$ python -q
>>> import numpy as np
>>> np.set_printoptions(precision=4, suppress=True, linewidth=120, sign=" ")
>>> feats = np.load("arr.npy")
>>> feats
array([[ 1.    ,  0.    ,  0.    ,  0.    ],
       [ 0.3333,  0.3333,  0.    ,  0.3333],
       [ 0.    ,  0.    ,  1.    ,  0.    ],
       [ 0.    ,  0.    ,  0.    ,  1.    ]])
>>> np.sort(np.abs(np.linalg.eigvals(feats)))[::-1]
array([ 1.    ,  1.    ,  1.    ,  0.3333])
>>> feats @ np.ones(4)
array([ 1.,  1.,  1.,  1.])
>>> np.round(np.linalg.matrix_power(feats, 100), 4) + 0
array([[ 1. ,  0. ,  0. ,  0. ],
       [ 0.5,  0. ,  0. ,  0.5],
       [ 0. ,  0. ,  1. ,  0. ],
       [ 0. ,  0. ,  0. ,  1. ]])
>>> feats.sum(axis=1)
array([ 1.,  1.,  1.,  1.])
>>> pr = np.eye(4)[0]
>>> for _ in range(6):
...     pr = pr @ feats
...     print(pr.round(4))
... 
[ 1.  0.  0.  0.]
[ 1.  0.  0.  0.]
[ 1.  0.  0.  0.]
[ 1.  0.  0.  0.]
[ 1.  0.  0.  0.]
[ 1.  0.  0.  0.]
>>> M = np.load("a.npy")
>>> M
array([[-2, -1,  0,  1],
       [ 2,  3,  4,  5],
       [ 6,  7,  8,  9],
       [10, 11, 12, 13],
       [14, 15, 16, 17]])
>>> A2 = np.array([[1, -3, -3], [3, -3, -3]])
>>> W2 = np.kron(A2, M)
>>> np.linalg.matrix_rank(W2)
np.int64(4)
>>> W2.shape
(10, 12)
>>> U, sv, vt = np.linalg.svd(M)
>>> V = vt[:(sv > 1e-8).sum()]
>>> rng = np.random.default_rng(481)
>>> x0 = M[0] + -3 * M[1] + rng.integers(2) * np.eye(4)[0]
>>> x0
array([ -7., -10., -12., -14.])
>>> round(np.linalg.norm(x0 - V.T @ V @ x0), 4)
np.float64(0.5477)
>>> V.T @ V
array([[ 0.7,  0.4,  0.1, -0.2],
       [ 0.4,  0.3,  0.2,  0.1],
       [ 0.1,  0.2,  0.3,  0.4],
       [-0.2,  0.1,  0.4,  0.7]])
>>> np.linalg.matrix_rank(np.vstack([M, x0]))
np.int64(3)
>>> np.abs(np.diag(np.linalg.qr(M)[1])) > 1e-9
array([ True,  True, False, False])
>>> U, sv = np.linalg.svd(M)
Traceback (most recent call last):
  File "<python-input-25>", line 1, in <module>
    U, sv = np.linalg.svd(M)
    ^^^^^
ValueError: too many values to unpack (expected 2)
>>> U, sv, vt = np.linalg.svd(M, full_matrices=False)
>>> np.allclose(U * sv @ vt, M)
True
>>> np.abs(vt[0])
array([ 0.434 ,  0.4765,  0.519 ,  0.5615])
>>> U.shape, sv.shape, vt.shape
((5, 4), (4,), (4, 4))
>>> np.cumsum(sv ** 2) / np.sum(sv ** 2)
array([ 0.995,  1.   ,  1.   ,  1.   ])
>>> np.abs(U[:, 0]).round(6).argmax()
np.int64(4)
>>> U, sv, vt = np.linalg.svd(M)
>>> sv.round(4) + 0
array([ 42.2021,   2.9973,   0.    ,   0.    ])
>>> A2 = U[:, :2] @ np.diag(sv[:2]) @ vt[:2]
>>> A2.round(4) + 0
array([[-2., -1.,  0.,  1.],
       [ 2.,  3.,  4.,  5.],
       [ 6.,  7.,  8.,  9.],
       [10., 11., 12., 13.],
       [14., 15., 16., 17.]])
>>> np.round(np.abs(M - A2).max(), 4)
np.float64(0.0)
>>> np.linalg.matrix_rank(A2)
np.int64(2)
>>> arr = np.array([[3, 1, 3], [3, 1, 2], [1, 0, 1], [0, -1, -2]])
>>> arr[3] = arr[2]
>>> arr
array([[ 3,  1,  3],
       [ 3,  1,  2],
       [ 1,  0,  1],
       [ 1,  0,  1]])
>>> A2 = np.c_[arr[:, :1] @ np.array([[2]]), np.array([1, 0, 0, 1])]
>>> A2
array([[ 6,  1],
       [ 6,  0],
       [ 2,  0],
       [ 2,  1]])
>>> np.linalg.matrix_rank(np.c_[arr, A2])
np.int64(4)
>>> np.round(np.linalg.norm(A2 - arr @ np.linalg.lstsq(arr, A2)[0], axis=0), 4) + 0
array([ 0.    ,  0.7071])
>>> np.linalg.matrix_rank(A2)
np.int64(2)
>>> x0 = np.array([3, 1, 0])
>>> rhs = arr @ x0
>>> np.round(np.linalg.pinv(arr) @ arr, 4) + 0
array([[ 1.,  0.,  0.],
       [ 0.,  1.,  0.],
       [ 0.,  0.,  1.]])
>>> rhs = rhs + 0.1 * rng.normal(size=4)
>>> rhs
array([ 10.0984,   9.976 ,   3.0338,   2.9956])
>>> b, *_ = np.linalg.lstsq(arr, rhs)
>>> b.round()
array([ 3.,  1.,  0.])
>>> b
array([ 2.8923,  1.0543,  0.1224])
>>> round(float(np.linalg.norm(rhs - arr @ b)), 4)
0.0271
>>> C2 = arr.T @ arr
>>> np.linalg.svd(arr, compute_uv=False) ** 2
array([ 36.4529,   0.4149,   0.1322])
>>> np.linalg.eigvalsh(C2)[::-1]
array([ 36.4529,   0.4149,   0.1322])
>>> np.trace(C2), (arr ** 2).sum()
(np.int64(37), np.int64(37))
>>> data = np.load("layer18.npy")
>>> data
array([[ 0, -4,  1,  0],
       [ 0,  0,  4, -2],
       [ 0,  0,  0,  0]])
>>> np.abs(np.diag(np.linalg.qr(data)[1])) > 1e-9
array([False, False, False])
>>> np.linalg.lstsq(data[:-1].T, data[-1])[2]
np.int32(2)
>>> np.allclose(data[:-1].T @ np.linalg.lstsq(data[:-1].T, data[-1])[0], data[-1])
True
>>> try:
...     np.linalg.inv(data)
... except np.linalg.LinAlgError as e:
...     print(e)
... 
Last 2 dimensions of the array must be square
